% ipython --no-banner

In [1]: import numpy as np

In [2]: import numpy.linalg as la

In [3]: np.set_printoptions(precision=1, suppress=True, linewidth=100)

In [4]: J = np.load("case3.npy")

In [5]: print(J)
[[-6. -3.]
 [ 0. -2.]]

In [6]: q, R = la.qr(J)

In [7]: print(np.abs(np.diag(R)))
[6. 2.]

In [8]: print(abs(R[0, 0]), np.round(la.norm(J[:, 0]), 1))
6.0 6.0

In [9]: print(q.shape, R.shape)
(2, 2) (2, 2)

In [10]: print(q)
[[ 1.  0.]
 [-0.  1.]]

In [11]: print(q.T @ q)
[[1. 0.]
 [0. 1.]]

In [12]: mat = np.load("run11.npy")

In [13]: print(mat)
[[ 0  0  0  0  0  0]
 [ 0  3  0  0  0  0]
 [ 0  0 -2  0  0  0]
 [ 0  0  0 -1  0  0]
 [ 0  0  0  0  2  0]
 [ 0  0  0  0  0  2]]

In [14]: print(mat @ mat)
[[0 0 0 0 0 0]
 [0 9 0 0 0 0]
 [0 0 4 0 0 0]
 [0 0 0 1 0 0]
 [0 0 0 0 4 0]
 [0 0 0 0 0 4]]

In [15]: print(np.sort(la.eigvals(mat)))
[-2. -1.  0.  2.  2.  3.]

In [16]: print([int(la.matrix_rank(la.matrix_power(mat, p))) for p in range(1, 7)])
[5, 5, 5, 5, 5, 5]

In [17]: print(la.cond(mat) > 100)
True

In [18]: print(np.argsort(-la.norm(mat, axis=0).round(6), kind="stable")[:3])
[1 2 4]

In [19]: print([round(float(x), 1) for x in la.svd(mat, compute_uv=False)[:3]])
[3.0, 2.0, 2.0]

In [20]: out = np.array([[3, 1]])

In [21]: K = out.T @ out

In [22]: print(K)
[[9 3]
 [3 1]]

In [23]: U, sig, Vt = la.svd(K)

In [24]: print(sig.round(1) + 0)
[10.  0.]

In [25]: out = U[:, :1] @ np.diag(sig[:1]) @ Vt[:1]

In [26]: print(np.abs(K - out).max())
0.0

In [27]: print(la.matrix_rank(out))
1

In [28]: rng = np.random.default_rng(66)

In [29]: idx = rng.permutation(2)

In [30]: print(idx)
[1 0]

In [31]: out = K[idx][:, idx]

In [32]: print(np.diag(out))
[1 9]

In [33]: print(np.sort(np.abs(la.eigvals(out))))
[ 0. 10.]

In [34]: print(np.trace(out))
10

In [35]: print(out)
[[1 3]
 [3 9]]

In [36]: evals, V = la.eigh(K)

In [37]: x0 = np.array([5, 0])

In [38]: print(x0 @ K @ x0)
225

In [39]: print(V * np.abs(evals) @ V.T)
[[9. 3.]
 [3. 1.]]

In [40]: M = np.load("a.npy")

In [41]: print(M)
[[ 2  0 -5]
 [-1  0  0]
 [-2 -1  0]
 [ 0  0  0]
 [ 0  0  0]]

In [42]: hat = M @ la.solve(M.T @ M, M.T)

In [43]: print(la.matrix_rank(np.eye(5) - hat))
2

In [44]: print(la.eigvalsh(hat))
[0. 0. 1. 1. 1.]

In [45]: print(np.allclose(hat @ hat, hat))
True

In [46]: print(np.round((np.eye(5) - hat) @ M, 1) + 0)
[[0. 0. 0.]
 [0. 0. 0.]
 [0. 0. 0.]
 [0. 0. 0.]
 [0. 0. 0.]]

In [47]: print(np.diag(hat))
[1. 1. 1. 0. 0.]

In [48]: print(hat @ M[:, 1])
[ 0.  0. -1.  0.  0.]

In [49]: r0 = np.array([4, 5, 5])

In [50]: print(np.array([np.convolve(row, r0, "same") for row in M]))
[[ 10 -10 -25]
 [ -5  -5   0]
 [-14 -15  -5]
 [  0   0   0]
 [  0   0   0]]

In [51]: print(np.cross(M[0, :3], M[3, :3]))
[0 0 0]

In [52]: r0 = np.array([-1, 1, 0, 1, 0]) + 0.5

In [53]: arr = np.outer(r0, r0) / (r0 @ r0)

In [54]: print(arr.round(1) + 0)
[[ 0.  -0.1  0.  -0.1  0. ]
 [-0.1  0.4  0.1  0.4  0.1]
 [ 0.   0.1  0.   0.1  0. ]
 [-0.1  0.4  0.1  0.4  0.1]
 [ 0.   0.1  0.   0.1  0. ]]

In [55]: U, sig, Vt = la.svd(arr)

In [56]: print(sig.round(1) + 0)
[1. 0. 0. 0. 0.]

In [57]: out = U[:, :1] @ np.diag(sig[:1]) @ Vt[:1]

In [58]: print(out.round(1) + 0)
[[ 0.  -0.1  0.  -0.1  0. ]
 [-0.1  0.4  0.1  0.4  0.1]
 [ 0.   0.1  0.   0.1  0. ]
 [-0.1  0.4  0.1  0.4  0.1]
 [ 0.   0.1  0.   0.1  0. ]]

In [59]: print(np.round(la.norm(arr - out, 2), 1), np.round(sig[1], 1))
0.0 0.0

In [60]: print(la.matrix_rank(out))
1

In [61]: U, sig, Vt = la.svd(arr)

In [62]: V = Vt[:(sig > 1e-8).sum()]

In [63]: x0 = arr[0] + -1 * arr[2] + rng.integers(2) * np.eye(5)[1]

In [64]: print(x0)
[ 0.1  0.7 -0.1 -0.3 -0.1]

In [65]: print(np.round(la.norm(x0 - V.T @ V @ x0), 1))
0.8

In [66]: A = np.triu(rng.random((6, 6)) < 0.4, 1).astype(int)

In [67]: A = A + A.T

In [68]: print(A)
[[0 1 0 0 0 1]
 [1 0 0 0 0 1]
 [0 0 0 1 1 0]
 [0 0 1 0 1 0]
 [0 0 1 1 0 0]
 [1 1 0 0 0 0]]

In [69]: out = A / np.sqrt((A ** 2).mean(axis=1, keepdims=True))

In [70]: print(la.norm(out, axis=1))
[2.4 2.4 2.4 2.4 2.4 2.4]

In [71]: evals, V = la.eigvalsh(A)
---------------------------------------------------------------------------
ValueError                                Traceback (most recent call last)
Cell In[71], line 1
----> 1 evals, V = la.eigvalsh(A)

ValueError: too many values to unpack (expected 2)

In [72]: evals, V = la.eigh(A)

In [73]: print(la.eigvalsh(A @ A))
[1. 1. 1. 1. 4. 4.]

In [74]: print(evals.sum(), np.trace(A))
0.0 0

In [75]: print(np.round(V.T @ A @ V, 1) + 0)
[[-1.  0.  0.  0.  0.  0.]
 [ 0. -1.  0.  0.  0.  0.]
 [ 0.  0. -1.  0.  0.  0.]
 [ 0.  0.  0. -1.  0.  0.]
 [ 0.  0.  0.  0.  2.  0.]
 [ 0.  0.  0.  0.  0.  2.]]

In [76]: print((evals > 1e-8).sum(), (evals < -1e-8).sum())
2 4

In [77]: print(round(float(la.eigvalsh(A).min()), 1))
-1.0

In [78]: print(A @ A)
[[2 1 0 0 0 1]
 [1 2 0 0 0 1]
 [0 0 2 1 1 0]
 [0 0 1 2 1 0]
 [0 0 1 1 2 0]
 [1 1 0 0 0 2]]

In [79]: print(np.allclose(A @ A.T, A.T @ A))
True

In [80]: print((A + A.T) / 2)
[[0. 1. 0. 0. 0. 1.]
 [1. 0. 0. 0. 0. 1.]
 [0. 0. 0. 1. 1. 0.]
 [0. 0. 1. 0. 1. 0.]
 [0. 0. 1. 1. 0. 0.]
 [1. 1. 0. 0. 0. 0.]]

In [81]: assert A == A.T
---------------------------------------------------------------------------
ValueError                                Traceback (most recent call last)
Cell In[81], line 1
----> 1 assert A == A.T

ValueError: The truth value of an array with more than one element is ambiguous. Use a.any() or a.all()

In [82]: evals, V = la.eigh(A)

In [83]: x0 = np.array([4, 8, -4, 8, -2, -7])

In [84]: print(V * np.abs(evals) @ V.T)
[[1.3 0.3 0.  0.  0.  0.3]
 [0.3 1.3 0.  0.  0.  0.3]
 [0.  0.  1.3 0.3 0.3 0. ]
 [0.  0.  0.3 1.3 0.3 0. ]
 [0.  0.  0.3 0.3 1.3 0. ]
 [0.3 0.3 0.  0.  0.  1.3]]

In [85]: print(la.eigvalsh(A[1:, 1:]))
[-1. -1. -1.  1.  2.]

In [86]: print(np.abs(A).sum(axis=1).max(), round(float(np.abs(evals).max()), 1))
2 2.0

In [87]: print(round(float(x0 @ A @ x0 / (x0 @ x0)), 1), np.round(evals[0], 1), np.round(evals[-1], 1))
-0.9 -1.0 2.0

In [88]: print(x0 @ A @ x0)
-184

In [89]: print(V * np.maximum(evals, 0) @ V.T)
[[0.7 0.7 0.  0.  0.  0.7]
 [0.7 0.7 0.  0.  0.  0.7]
 [0.  0.  0.7 0.7 0.7 0. ]
 [0.  0.  0.7 0.7 0.7 0. ]
 [0.  0.  0.7 0.7 0.7 0. ]
 [0.7 0.7 0.  0.  0.  0.7]]

In [90]: data = np.load("m.npy")

In [91]: print(data)
[[ 4.2 -3.6  5.4  5.9]
 [ 4.  -3.8  4.9  5.9]
 [ 4.1 -3.6  5.   6.3]
 [-3.2 -6.7  6.9  9. ]
 [-2.7 -7.1  6.9  9.2]
 [-2.9 -7.4  7.2  9.4]
 [ 6.4 -1.1  1.5 -8.8]
 [ 6.1 -0.2  0.8 -9.1]
 [ 6.  -1.1  1.4 -8.6]]

In [92]: hat = data @ la.solve(data.T @ data, data.T)

In [93]: print(np.allclose(hat @ hat, hat))
True

In [94]: print(hat.round(1) + 0)
[[ 0.6  0.1  0.3  0.3 -0.1 -0.1  0.   0.2 -0.1]
 [ 0.1  0.5  0.4 -0.2  0.1  0.1  0.1 -0.1  0.1]
 [ 0.3  0.4  0.4 -0.1  0.   0.   0.   0.   0. ]
 [ 0.3 -0.2 -0.1  0.6  0.2  0.2 -0.1  0.1 -0.1]
 [-0.1  0.1  0.   0.2  0.4  0.4  0.  -0.1  0.1]
 [-0.1  0.1  0.   0.2  0.4  0.4  0.  -0.1  0.1]
 [ 0.   0.1  0.  -0.1  0.   0.   0.4  0.3  0.4]
 [ 0.2 -0.1  0.   0.1 -0.1 -0.1  0.3  0.4  0.3]
 [-0.1  0.1  0.  -0.1  0.1  0.1  0.4  0.3  0.4]]

In [95]: print(hat @ data[:, 1])
[-3.6 -3.8 -3.6 -6.7 -7.1 -7.4 -1.1 -0.2 -1.1]

In [96]: print(np.diag(hat))
[0.6 0.5 0.4 0.6 0.4 0.4 0.4 0.4 0.4]

In [97]: out = np.c_[data[:, :1] @ np.array([[1]]), np.array([7, 7, 3, 5, 9, 7, 4, 4, 7])]

In [98]: print(out)
[[ 4.2  7. ]
 [ 4.   7. ]
 [ 4.1  3. ]
 [-3.2  5. ]
 [-2.7  9. ]
 [-2.9  7. ]
 [ 6.4  4. ]
 [ 6.1  4. ]
 [ 6.   7. ]]

In [99]: print(np.round(la.norm(out - data @ la.lstsq(data, out)[0], axis=0), 1) + 0)
[0.  4.4]

In [100]: print(la.matrix_rank(out))
2
